$ ipython --no-banner

In [1]: import numpy as np

In [2]: from numpy import linalg as LA

In [3]: np.set_printoptions(precision=1, suppress=True, linewidth=140)

In [4]: W2 = np.array([[0, 0, 1], [1, 2, 1]])

In [5]: X = np.repeat(W2, 18 // 2, axis=0)

In [6]: rng = np.random.default_rng(81867)

In [7]: X = X + 0.1 * rng.normal(size=X.shape)

In [8]: X.round(1) + 0
Out[8]: 
array([[ 0. ,  0.1,  1.1],
       [-0.1,  0.2,  1. ],
       [ 0.1,  0.1,  1.1],
       [ 0.1,  0. ,  1. ],
       [ 0. ,  0. ,  1. ],
       [-0.1,  0.1,  0.8],
       [-0.1,  0. ,  1.1],
       [ 0.1, -0.1,  0.9],
       [ 0.1, -0.1,  1. ],
       [ 1. ,  2. ,  1. ],
       [ 1.1,  2. ,  1. ],
       [ 0.9,  1.8,  1.2],
       [ 0.9,  1.9,  0.9],
       [ 1.2,  1.9,  1.1],
       [ 0.9,  2. ,  1. ],
       [ 1.1,  2. ,  1.1],
       [ 1. ,  2.1,  1.1],
       [ 0.9,  1.9,  1. ]])

In [9]: W2 = X[[1, 6]].astype(float)

In [10]: for _ in range(6):
    ...:     z = LA.norm(X[:, None] - W2, axis=-1).argmin(axis=1)
    ...:     W2 = np.array([X[z == j].mean(axis=0) for j in range(2)])
    ...: 

In [11]: z
Out[11]: array([1, 1, 1, 1, 1, 1, 1, 1, 1, 0, 0, 0, 0, 0, 0, 0, 0, 0])

In [12]: np.round(W2[1] - W2[0], 1) + 0
Out[12]: array([-1., -2.,  0.])

In [13]: np.abs(W2[1] - W2[0]).argmax()
Out[13]: np.int64(1)

In [14]: data = np.array([[1, -2, -3, 0], [0, -2, 2, 1], [0, 0, -3, 3]])

In [15]: data[-1] = data[0] + -3 * data[1]

In [16]: data
Out[16]: 
array([[ 1, -2, -3,  0],
       [ 0, -2,  2,  1],
       [ 1,  4, -9, -3]])

In [17]: Uu, s, VT = LA.svd(data)

In [18]: s.round(1) + 0
Out[18]: array([10.9,  3.4,  0. ])

In [19]: other = Uu[:, :2] @ np.diag(s[:2]) @ VT[:2]

In [20]: round(LA.norm(data - other) / LA.norm(data), 1)
Out[20]: np.float64(0.0)

In [21]: np.argsort(-LA.norm(data, axis=0).round(6), kind="stable")[:3]
Out[21]: array([2, 1, 3])

In [22]: rank = LA.matrix_rank(data)

In [23]: rank
Out[23]: np.int64(2)

In [24]: null = LA.svd(data)[2][rank:].T

In [25]: null.shape
Out[25]: (4, 2)

In [26]: [int(LA.matrix_rank(data[:i])) for i in range(1, len(data) + 1)]
Out[26]: [1, 2, 2]

In [27]: LA.matrix_rank(data.T @ data), LA.matrix_rank(data @ data.T)
Out[27]: (np.int64(2), np.int64(2))

In [28]: np.round(null @ null.T, 1) + 0
Out[28]: 
array([[ 0.9,  0.2,  0.2,  0. ],
       [ 0.2,  0.1,  0. ,  0.3],
       [ 0.2,  0. ,  0.1, -0.2],
       [ 0. ,  0.3, -0.2,  0.9]])

In [29]: Uu, s, VT = LA.svd(data)

In [30]: vecs = VT[:(s > 1e-8).sum()]

In [31]: x0 = data[2] + -1 * data[1] + rng.integers(2) * np.eye(4)[0]

In [32]: x0
Out[32]: array([  2.,   6., -11.,  -4.])

In [33]: np.allclose(vecs.T @ vecs @ x0, x0)
Out[33]: False

In [34]: mat = np.loadtxt("case12.csv", delimiter=",")

In [35]: mat
Out[35]: 
array([[-2., -1.,  0.,  1.],
       [ 2.,  3.,  4.,  5.]])

In [36]: other = mat / np.sqrt((mat ** 2).mean(axis=1, keepdims=True))

In [37]: other[0]
Out[37]: array([-1.6, -0.8,  0. ,  0.8])

In [38]: LA.matrix_rank(mat - mat.mean(axis=1, keepdims=True))
Out[38]: np.int64(1)

In [39]: LA.norm(other, axis=1)
Out[39]: array([2., 2.])

In [40]: t = np.radians(60)

In [41]: Rm = np.eye(4)

In [42]: Rm[2, 2] = Rm[1, 1] = np.cos(t)

In [43]: Rm[2, 1], Rm[1, 2] = -np.sin(t), np.sin(t)

In [44]: Rm
Out[44]: 
array([[ 1. ,  0. ,  0. ,  0. ],
       [ 0. ,  0.5,  0.9,  0. ],
       [ 0. , -0.9,  0.5,  0. ],
       [ 0. ,  0. ,  0. ,  1. ]])

In [45]: other = mat @ Rm.T

In [46]: round(LA.det(Rm), 1), np.trace(Rm)
Out[46]: (np.float64(1.0), np.float64(3.0))

In [47]: np.allclose(mat @ mat.T, other @ other.T)
Out[47]: True

In [48]: np.allclose(LA.norm(mat, axis=1), LA.norm(other, axis=1))
Out[48]: True

In [49]: A = np.diag(np.array([-2, -3, 1, 2])) + 5 * np.eye(4, k=1) + 5 * np.eye(4, k=-1)

In [50]: A
Out[50]: 
array([[-2.,  5.,  0.,  0.],
       [ 5., -3.,  5.,  0.],
       [ 0.,  5.,  1.,  5.],
       [ 0.,  0.,  5.,  2.]])

In [51]: # symmetric

In [52]: evals, vecs = LA.eigh(A)

In [53]: LA.svd(A, compute_uv=False)
Out[53]: array([9.4, 8.1, 3. , 2.4])

In [54]: np.abs(vecs[:, -1])
Out[54]: array([0.2, 0.4, 0.7, 0.6])

In [55]: np.round(vecs @ np.diag(evals) @ vecs.T, 1) + 0
Out[55]: 
array([[-2.,  5.,  0.,  0.],
       [ 5., -3.,  5.,  0.],
       [ 0.,  5.,  1.,  5.],
       [ 0.,  0.,  5.,  2.]])

In [56]: LA.eigvalsh(A @ A)
Out[56]: array([ 5.6,  9. , 64.8, 88.6])

In [57]: np.unique(evals.round(6) + 0, return_counts=True)[1]
Out[57]: array([1, 1, 1, 1])

In [58]: (evals > 1e-8).sum(), (evals < -1e-8).sum()
Out[58]: (np.int64(2), np.int64(2))

In [59]: round(float(evals.sum()), 1), np.trace(A)
Out[59]: (-2.0, np.float64(-2.0))

In [60]: evals
Out[60]: array([-9.4, -3. ,  2.4,  8.1])

In [61]: other = np.array([[1, -2, 0], [0, 0, -2], [-1, -1, 0], [1, -1, 0]])

In [62]: np.vstack([mat, other.T]).shape
Out[62]: (5, 4)

In [63]: np.einsum("ik,kj->ij", mat, other)
Out[63]: 
array([[ -1.,   3.,   2.],
       [  3., -13.,  -6.]])

In [64]: other.T @ mat.T
Out[64]: 
array([[ -1.,   3.],
       [  3., -13.],
       [  2.,  -6.]])

In [65]: other = np.array([[-3, 0], [-1, -3]])

In [66]: W2 = np.kron(other, A)

In [67]: LA.matrix_rank(W2)
Out[67]: np.int64(8)

In [68]: W2.shape
Out[68]: (8, 8)

In [69]: W2
Out[69]: 
array([[  6., -15.,  -0.,  -0.,  -0.,   0.,   0.,   0.],
       [-15.,   9., -15.,  -0.,   0.,  -0.,   0.,   0.],
       [ -0., -15.,  -3., -15.,   0.,   0.,   0.,   0.],
       [ -0.,  -0., -15.,  -6.,   0.,   0.,   0.,   0.],
       [  2.,  -5.,  -0.,  -0.,   6., -15.,  -0.,  -0.],
       [ -5.,   3.,  -5.,  -0., -15.,   9., -15.,  -0.],
       [ -0.,  -5.,  -1.,  -5.,  -0., -15.,  -3., -15.],
       [ -0.,  -0.,  -5.,  -2.,  -0.,  -0., -15.,  -6.]])

In [70]: feats = np.loadtxt("test17.csv", delimiter=",")

In [71]: feats
Out[71]: 
array([[ -7.,   1.,   3.],
       [ -8.,   8.,  -3.],
       [ -3.,  11.,   2.],
       [-12.,  20.,  -2.],
       [ -6.,  20.,  -8.],
       [-10.,  21.,  -8.],
       [ -3.,  28.,  -5.],
       [  0.,  20., -12.],
       [  3.,  18.,  -7.],
       [  5.,  25.,  -3.],
       [ 13.,  17.,   1.],
       [ 12.,  12.,  -5.],
       [  3.,  17.,  -2.],
       [ -6.,  13.,  -2.],
       [  1.,  17.,   2.],
       [  6.,  12.,   6.],
       [  8.,   8.,   1.],
       [  4.,  10.,   2.],
       [  0.,  16.,   8.],
       [ -1.,  16.,  17.],
       [ -1.,   8.,  25.],
       [  5.,   7.,  28.]])

In [72]: round(float(LA.norm(feats, "nuc")), 1)
Out[72]: 153.0

In [73]: LA.norm(feats, axis=1).argmax()
Out[73]: np.int64(21)

In [74]: np.round(LA.norm(feats, 2), 1)
Out[74]: np.float64(75.4)

In [75]: LA.norm(feats, axis=0)
Out[75]: array([30.8, 75.3, 47.1])

In [76]: np.round(LA.norm(feats[4] - feats[5]), 1)
Out[76]: np.float64(4.1)

In [77]: d = LA.norm(feats[:, None] - feats[None], axis=-1)

In [78]: (d + 1e9 * np.eye(22)).round(6).argmin(axis=1)
Out[78]: array([ 1, 13, 13,  5,  5,  4,  9,  8, 12,  8, 11, 10, 14,  2, 12, 17, 17, 16, 14, 18, 21, 20])

In [79]: LA.matrix_rank(d ** 2)
Out[79]: np.int64(5)

In [80]: d[16].round(6).argsort(kind="stable")[:4]
Out[80]: array([16, 17, 15, 11])

In [81]: np.flatnonzero(d[16] < d.mean() / 2)
Out[81]: array([11, 15, 16, 17])

In [82]: W2 = 20 * np.array([[0.7, -0.1, 1.1], [0.5, 1.8, -0.5], [-1.1, -1.2, -0.6]])

In [83]: z = rng.integers(0, 3, 13)

In [84]: E = W2[z] + rng.normal(size=(13, 3))

In [85]: E
Out[85]: 
array([[  8.2,  34.9,  -9. ],
       [ 11.3,  36.4, -12.6],
       [  9.3,  36.3, -11.3],
       [-22.9, -27. , -11.6],
       [ 10.8,  35.3,  -9.4],
       [  9.6,  35.2,  -8.8],
       [-21.9, -24.1, -12.6],
       [-20.5, -24.2, -11.2],
       [ 13.7,  -2.8,  22.6],
       [  9. ,  34.6, -10.9],
       [ 15.9,  -2.8,  21.2],
       [  8.5,  36.3, -11.7],
       [ 11.4,  35.8,  -8.6]])

In [86]: E.mean(axis=0)
Out[86]: array([ 3.3, 15.7, -5.7])

In [87]: np.round(LA.norm(E), 1)
Out[87]: np.float64(130.1)

In [88]: LA.svd(E, compute_uv=False)
Out[88]: array([118.4,  53.8,   3.4])

In [89]: E.sum(axis=0)
Out[89]: array([ 42.5, 203.9, -73.8])

In [90]: other = np.c_[E[:, :1] @ np.array([[4]]), np.array([0, -3, 1, 1, 1, -1, 3, 3, -1, 1, 1, 3, 0])]

In [91]: other
Out[91]: 
array([[ 32.9,   0. ],
       [ 45.3,  -3. ],
       [ 37.4,   1. ],
       [-91.4,   1. ],
       [ 43.2,   1. ],
       [ 38.4,  -1. ],
       [-87.7,   3. ],
       [-81.9,   3. ],
       [ 54.8,  -1. ],
       [ 35.9,   1. ],
       [ 63.5,   1. ],
       [ 34.1,   3. ],
       [ 45.5,   0. ]])

In [92]: LA.matrix_rank(other)
Out[92]: np.int64(2)

In [93]: LA.norm(LA.qr(E)[0].T @ other, axis=0) ** 2 / ((other ** 2).sum(axis=0) + 1e-12)
Out[93]: array([1. , 0.3])

In [94]: np.round(LA.norm(other - E @ LA.lstsq(E, other)[0], axis=0), 1) + 0
Out[94]: array([0. , 5.6])

In [95]: d = LA.norm(E[:, None] - E[None], axis=-1)

In [96]: np.flatnonzero(d[0] < d.mean() / 2)
Out[96]: array([ 0,  1,  2,  4,  5,  9, 11, 12])

In [97]: np.unravel_index(d.round(6).argmax(), d.shape)
Out[97]: (np.int64(1), np.int64(3))

In [98]: LA.norm(E, axis=1)
Out[98]: array([36.9, 40.2, 39.2, 37.2, 38. , 37.6, 34.9, 33.6, 26.6, 37.3, 26.7, 39.1, 38.5])

In [99]: (d + 1e9 * np.eye(13)).round(6).argmin(axis=1)
Out[99]: array([ 5,  2, 11,  6, 12,  4,  7,  6, 10,  2,  8,  2,  4])

In [100]: m1, _ = LA.qr(np.array([[0.1, -1.0, 0.8], [-0.7, 0.8, 0.0], [0.9, 1.7, 0.5]]))

In [101]: m1
Out[101]: 
array([[-0.1,  0.5, -0.8],
       [ 0.6, -0.6, -0.5],
       [-0.8, -0.6, -0.3]])

In [102]: # orthonormal columns

In [103]: t3 = np.stack([m1, 4 * m1, m1[::-1]])

In [104]: t3.shape
Out[104]: (3, 3, 3)

In [105]: (t3 @ m1.T).shape
Out[105]: (3, 3, 3)

In [106]: np.einsum("bij,cij->bc", t3, t3)
Out[106]: 
array([[ 3., 12.,  1.],
       [12., 48.,  4.],
       [ 1.,  4.,  3.]])

In [107]: LA.norm(t3, axis=(1, 2))
Out[107]: array([1.7, 6.9, 1.7])

In [108]: Xc = (E - E.mean(axis=0)) / E.std(axis=0)

In [109]: np.argwhere(np.abs(Xc) > 2)
Out[109]: 
array([[ 8,  2],
       [10,  2]])

In [110]: Xc.std(axis=0)
Out[110]: array([1., 1., 1.])

In [111]: coef = LA.lstsq(np.delete(Xc, 2, axis=1), Xc[:, 2])[0]

In [112]: round(float(1 - np.var(Xc[:, 2] - np.delete(Xc, 2, axis=1) @ coef)), 1)
Out[112]: 1.0

In [113]: other = m1 / LA.norm(m1, axis=1, keepdims=True)

In [114]: C2 = other @ other.T

In [115]: C2.round(1) + 0
Out[115]: 
array([[1., 0., 0.],
       [0., 1., 0.],
       [0., 0., 1.]])

In [116]: LA.norm(other, axis=1)
Out[116]: array([1., 1., 1.])

In [117]: (np.abs(C2) > 0.9).astype(int)
Out[117]: 
array([[1, 0, 0],
       [0, 1, 0],
       [0, 0, 1]])

In [118]: np.degrees(np.arccos(np.clip(C2[0, 1], -1, 1)))
Out[118]: np.float64(90.0)

In [119]: W0 = np.loadtxt("arr.csv", delimiter=",")

In [120]: W0
Out[120]: 
array([[-5.1, -0.7, -1.3],
       [ 0.3, -0.4,  0.1],
       [-0.5,  0.6, -0.1],
       [ 3.1, -1.3,  0.8],
       [ 6.4, -0.3,  1.6],
       [-0.4, -2. , -0.1],
       [ 1.6,  0.3,  0.4],
       [ 6. ,  0.2,  1.5],
       [ 2.8,  0. ,  0.7],
       [ 0.3,  0.6,  0.1],
       [ 7.1,  0.6,  1.8],
       [ 1.6,  0. ,  0.4],
       [-2. , -1.1, -0.5],
       [ 0.6, -1.3,  0.1],
       [-3.3, -0.2, -0.9],
       [-1.9,  0.1, -0.5],
       [-7.9,  0.4, -2. ],
       [-5.9,  0.7, -1.5],
       [ 1.7,  1.4,  0.4],
       [-3. , -1.8, -0.7],
       [ 4.8,  0.5,  1.2],
       [ 2.5,  0.4,  0.6]])

In [121]: Xc = (W0 - W0.mean(axis=0)) / W0.std(axis=0)

In [122]: Xc.std(axis=0)
Out[122]: array([1., 1., 1.])

In [123]: coef = LA.lstsq(np.delete(Xc, 0, axis=1), Xc[:, 0])[0]

In [124]: round(1 - np.var(Xc[:, 0] - np.delete(Xc, 0, axis=1) @ coef), 1)
Out[124]: np.float64(1.0)

In [125]: np.abs(coef).argmax()
Out[125]: np.int64(1)
